$ python -q
>>> import numpy as np
>>> from numpy import linalg as LA
>>> np.set_printoptions(precision=1, suppress=True, linewidth=160)
>>> mat = np.array([[2, 1, 0, 0], [0, 2, 0, 0], [0, 0, 0, 0]])
>>> # columns 2 and 3 are equal
>>> t = np.radians(36)
>>> r_ = np.eye(4)
>>> r_[0, 0] = r_[3, 3] = np.cos(t)
>>> r_[0, 3], r_[3, 0] = -np.sin(t), np.sin(t)
>>> r_
array([[ 0.8,  0. ,  0. , -0.6],
       [ 0. ,  1. ,  0. ,  0. ],
       [ 0. ,  0. ,  1. ,  0. ],
       [ 0.6,  0. ,  0. ,  0.8]])
>>> B = mat @ r_.T
>>> np.abs(B - mat).max(axis=0)
array([0.4, 0. , 0. , 1.2])
>>> B
array([[1.6, 1. , 0. , 1.2],
       [0. , 2. , 0. , 0. ],
       [0. , 0. , 0. , 0. ]])
>>> LA.svd(mat, compute_uv=False), LA.svd(B, compute_uv=False)
(array([2.6, 1.6, 0. ]), array([2.6, 1.6, 0. ]))
>>> X = np.load("out5.npy")
>>> X
array([[  4,  18,   0,  -8, -12, -14],
       [  0,   0,   0,   0,   0,   0],
       [  4,  18,   0,  -8, -12, -14],
       [  4,  18,   0,  -8, -12, -14],
       [  4,  18,   0,  -8, -12, -14],
       [  0,   0,   0,   0,   0,   0],
       [  6,  27,   0, -12, -18, -21]])
>>> t = np.radians(15)
>>> r_ = np.eye(6)
>>> r_[3, 3] = r_[2, 2] = np.cos(t)
>>> r_[3, 2], r_[2, 3] = -np.sin(t), np.sin(t)
>>> r_
array([[ 1. ,  0. ,  0. ,  0. ,  0. ,  0. ],
       [ 0. ,  1. ,  0. ,  0. ,  0. ,  0. ],
       [ 0. ,  0. ,  1. ,  0.3,  0. ,  0. ],
       [ 0. ,  0. , -0.3,  1. ,  0. ,  0. ],
       [ 0. ,  0. ,  0. ,  0. ,  1. ,  0. ],
       [ 0. ,  0. ,  0. ,  0. ,  0. ,  1. ]])
>>> B = X @ r_.T
>>> round(float(LA.det(r_)), 1), round(np.trace(r_), 1)
(1.0, np.float64(5.9))
>>> B
array([[  4. ,  18. ,  -2.1,  -7.7, -12. , -14. ],
       [  0. ,   0. ,   0. ,   0. ,   0. ,   0. ],
       [  4. ,  18. ,  -2.1,  -7.7, -12. , -14. ],
       [  4. ,  18. ,  -2.1,  -7.7, -12. , -14. ],
       [  4. ,  18. ,  -2.1,  -7.7, -12. , -14. ],
       [  0. ,   0. ,   0. ,   0. ,   0. ,   0. ],
       [  6. ,  27. ,  -3.1, -11.6, -18. , -21. ]])
>>> np.allclose(LA.norm(X, axis=1), LA.norm(B, axis=1))
True
